$ python3 -q
>>> import numpy as np
>>> np.set_printoptions(precision=3, suppress=True, linewidth=100, legacy="1.25")
>>> cent = np.array([[1.1, 0.6, -0.2], [1.5, 1.6, -0.7]])
>>> rng = np.random.default_rng(65279)
>>> mat = np.array([[-2, -1],
...     [-2, -3],
...     [-2, 4],
...     [0, -2],
...     [5, -3],
...     [-5, 3],
...     [5, 4],
...     [3, -4],
...     [5, -5],
...     [3, 4],
...     [2, -5],
...     [5, 1],
...     [4, -5],
...     [3, 4]]) @ cent + 0.1 * rng.normal(size=(14, 3))
>>> mat
array([[-3.601, -2.638,  1.007],
       [-6.82 , -5.936,  2.509],
       [ 3.833,  5.17 , -2.426],
       [-2.997, -3.217,  1.545],
       [ 0.734, -1.748,  0.94 ],
       [-1.046,  1.882, -1.068],
       [11.534,  9.498, -3.776],
       [-2.758, -4.475,  2.22 ],
       [-2.08 , -4.91 ,  2.409],
       [ 9.269,  8.135, -3.555],
       [-5.046, -6.928,  3.214],
       [ 7.05 ,  4.495, -1.659],
       [-3.136, -5.537,  2.605],
       [ 9.298,  8.27 , -3.47 ]])
>>> Ac = (mat - mat.mean(axis=0)) / mat.std(axis=0)
>>> Ac.std(axis=0)
array([1., 1., 1.])
>>> c = np.linalg.lstsq(np.delete(Ac, 1, axis=1), Ac[:, 1])[0]
>>> np.abs(c).argmax()
1
>>> c
array([ 0.197, -0.813])
>>> u, v = mat[13], mat[12]
>>> round(float(u @ v), 3)
-83.992
>>> pr = (u @ v) / (u @ u) * u
>>> v - pr
array([ 1.543, -1.375,  0.858])
>>> np.outer(u, v)
array([[-29.157, -51.485,  24.22 ],
       [-25.935, -45.795,  21.544],
       [ 10.883,  19.216,  -9.04 ]])
>>> round(np.linalg.norm(u + v) ** 2 + np.linalg.norm(u - v) ** 2, 3)
428.354
>>> K = np.load("out12.npy")
>>> print(K)
[[ 12.718  -2.229  -5.409]
 [ -9.384  -0.482  -4.433]
 [ -9.221   4.033  -4.904]
 [  5.352   2.02   -7.323]
 [ -9.217  -0.314   3.879]
 [-14.894  -2.274   1.158]
 [-26.018   0.535   7.003]
 [  1.887   3.742  -3.759]
 [  2.663   0.892   3.923]
 [-18.471  -2.659   4.067]
 [  9.293   2.939  -1.517]
 [  2.353   1.111  -1.261]]
>>> vec = np.array([-3, 0, 0])
>>> target = K @ vec
>>> np.round(np.linalg.lstsq(K, target)[0], 3) + 0
array([-3.,  0.,  0.])
>>> target = target + 0.02 * rng.normal(size=12)
>>> target
array([-38.145,  28.157,  27.672, -16.071,  27.63 ,  44.682,  78.029,  -5.671,  -7.995,  55.394,
       -27.865,  -7.041])
>>> c, *_ = np.linalg.lstsq(K, target)
>>> c.round()
array([-3., -0., -0.])
>>> other = K + rng.integers(-2, 3, (12, 1)) @ rng.integers(-2, 3, (1, 3))
>>> other
array([[ 12.718,  -2.229,  -5.409],
       [ -7.384,  -0.482,  -2.433],
       [-13.221,   4.033,  -8.904],
       [  1.352,   2.02 , -11.323],
       [-13.217,  -0.314,  -0.121],
       [-14.894,  -2.274,   1.158],
       [-22.018,   0.535,  11.003],
       [ -0.113,   3.742,  -5.759],
       [ -1.337,   0.892,  -0.077],
       [-18.471,  -2.659,   4.067],
       [  7.293,   2.939,  -3.517],
       [  2.353,   1.111,  -1.261]])
>>> np.linalg.matrix_rank(other - K, tol=1e-8)
1
>>> np.round(np.linalg.svd(other - K, compute_uv=False), 3) + 0
array([13.565,  0.   ,  0.   ])
>>> other - K
array([[ 0.,  0.,  0.],
       [ 2.,  0.,  2.],
       [-4.,  0., -4.],
       [-4.,  0., -4.],
       [-4.,  0., -4.],
       [ 0.,  0.,  0.],
       [ 4.,  0.,  4.],
       [-2.,  0., -2.],
       [-4.,  0., -4.],
       [ 0.,  0.,  0.],
       [-2.,  0., -2.],
       [ 0.,  0.,  0.]])
>>> Ac = K - K.mean(axis=0)
>>> V = np.linalg.svd(Ac)[2][:1]
>>> other = Ac - Ac @ V.T @ V
>>> np.diag(V.T @ V)
array([0.929, 0.004, 0.068])
>>> z = K[:, 0] > np.median(K[:, 0])
>>> u = K[z].mean(axis=0) - K[~z].mean(axis=0)
>>> z.astype(int)
array([1, 0, 0, 1, 0, 0, 0, 1, 1, 0, 1, 1])
>>> (((K - K.mean(axis=0)) @ u > 0) == z).mean()
1.0
>>> ((K - K.mean(axis=0)) @ u > 0).astype(int)
array([1, 0, 0, 1, 0, 0, 0, 1, 1, 0, 1, 1])
>>> E = np.loadtxt("case0.csv", delimiter=",")
>>> E
array([[-19.771,   9.965, -28.078],
       [-19.466,   9.143, -30.072],
       [-19.387,  10.533, -30.443],
       [-20.614,  10.038, -30.014],
       [-19.606,  10.458, -29.172],
       [-20.23 ,  10.468, -27.588],
       [-18.805,  10.254, -30.005],
       [-19.9  ,  11.769, -30.049],
       [-18.107,   8.839, -29.823],
       [-21.676,  10.832, -30.663],
       [-21.533,   9.743, -29.751],
       [-19.696,  10.504, -27.875],
       [-20.233,   9.621, -29.638],
       [-18.575,   9.126, -28.143],
       [-21.033,   9.175, -30.679],
       [-20.216,   9.138, -30.1  ],
       [-19.688,  11.096, -30.133],
       [-20.421,  10.261, -28.974],
       [-18.861,  10.332, -30.11 ],
       [-21.248,  11.975, -28.07 ],
       [-18.598,  11.098, -30.133],
       [-19.621,   9.918, -30.533],
       [-20.537,  10.7  , -31.07 ],
       [-20.984,   9.198, -30.911],
       [-20.783,  10.001, -30.273],
       [-21.492,  10.59 , -29.878]])
>>> P = E @ np.linalg.solve(E.T @ E, E.T)
>>> P @ E[:, 2]
array([-28.078, -30.072, -30.443, -30.014, -29.172, -27.588, -30.005, -30.049, -29.823, -30.663,
       -29.751, -27.875, -29.638, -28.143, -30.679, -30.1  , -30.133, -28.974, -30.11 , -28.07 ,
       -30.133, -30.533, -31.07 , -30.911, -30.273, -29.878])
